$ ipython --no-banner

In [1]: import numpy as np

In [2]: from numpy import linalg as LA

In [3]: np.set_printoptions(precision=1, suppress=True, linewidth=200, legacy="1.25")

In [4]: rnd = lambda a: np.round(a, 1) + 0

In [5]: A = np.array([[1, 1, -1, -1, 1, 1, -1, -1],
   ...:     [1, -1, -1, 1, 1, -1, -1, 1],
   ...:     [1, -1, 1, -1, 1, -1, 1, -1]])

In [6]: # columns 0 and 4 are equal

In [7]: vec = np.array([2, 9, 7, 6, 8, 3, 1, 5])

In [8]: (A * vec).sum(axis=1)
Out[8]: array([ 3,  1, -5])

In [9]: A * vec
Out[9]: 
array([[ 2,  9, -7, -6,  8,  3, -1, -5],
       [ 2, -9, -7,  6,  8, -3, -1,  5],
       [ 2, -9,  7, -6,  8, -3,  1, -5]])

In [10]: A @ vec
Out[10]: array([ 3,  1, -5])

In [11]: A @ np.ones(8)
Out[11]: array([0., 0., 0.])

In [12]: LA.norm(A @ vec) <= LA.norm(A, 2) * LA.norm(vec) + 1e-9
Out[12]: True

In [13]: np.sign((A @ vec).round(6))
Out[13]: array([ 1,  1, -1])

In [14]: A @ np.eye(8)[3]
Out[14]: array([-1.,  1., -1.])

In [15]: np.einsum("ij,j->i", A, vec)
Out[15]: array([ 3,  1, -5])

In [16]: M2 = np.array([[0, -2], [0, 1], [2, 2], [1, -1], [-2, 2], [-2, -2], [0, 2], [-1, 2]])

In [17]: LA.matrix_rank(A @ M2)
Out[17]: 2

In [18]: np.einsum("ik,kj->ji", A, M2)
Out[18]: 
array([[-6, -2,  2],
       [-6, -2,  4]])

In [19]: A @ M2
Out[19]: 
array([[-6, -6],
       [-2, -2],
       [ 2,  4]])

In [20]: np.einsum("ij->j", A)
Out[20]: array([ 3, -1, -1, -1,  3, -1, -1, -1])

In [21]: W0 = np.loadtxt("m.csv", delimiter=",")

In [22]: W0
Out[22]: 
array([[ 6., -1.,  0.,  2.],
       [-1.,  4., -1.,  4.],
       [ 0., -1.,  2., -5.],
       [ 2.,  4., -5.,  0.]])

In [23]: # symmetric

In [24]: def softmax(z):
    ...:     e = np.exp(z - z.max(axis=-1, keepdims=True))
    ...:     return e / e.sum(axis=-1, keepdims=True)
    ...: 

In [25]: rnd(softmax(W0).sum(axis=1))
Out[25]: array([1., 1., 1., 1.])

In [26]: att = W0 @ W0.T / np.sqrt(4)

In [27]: rnd(softmax(att))
Out[27]: 
array([[1., 0., 0., 0.],
       [0., 1., 0., 0.],
       [0., 0., 1., 0.],
       [0., 0., 0., 1.]])

In [28]: rnd(softmax(att + np.triu(np.full(att.shape, -np.inf), 1)))
Out[28]: 
array([[1., 0., 0., 0.],
       [0., 1., 0., 0.],
       [0., 0., 1., 0.],
       [0., 0., 0., 1.]])
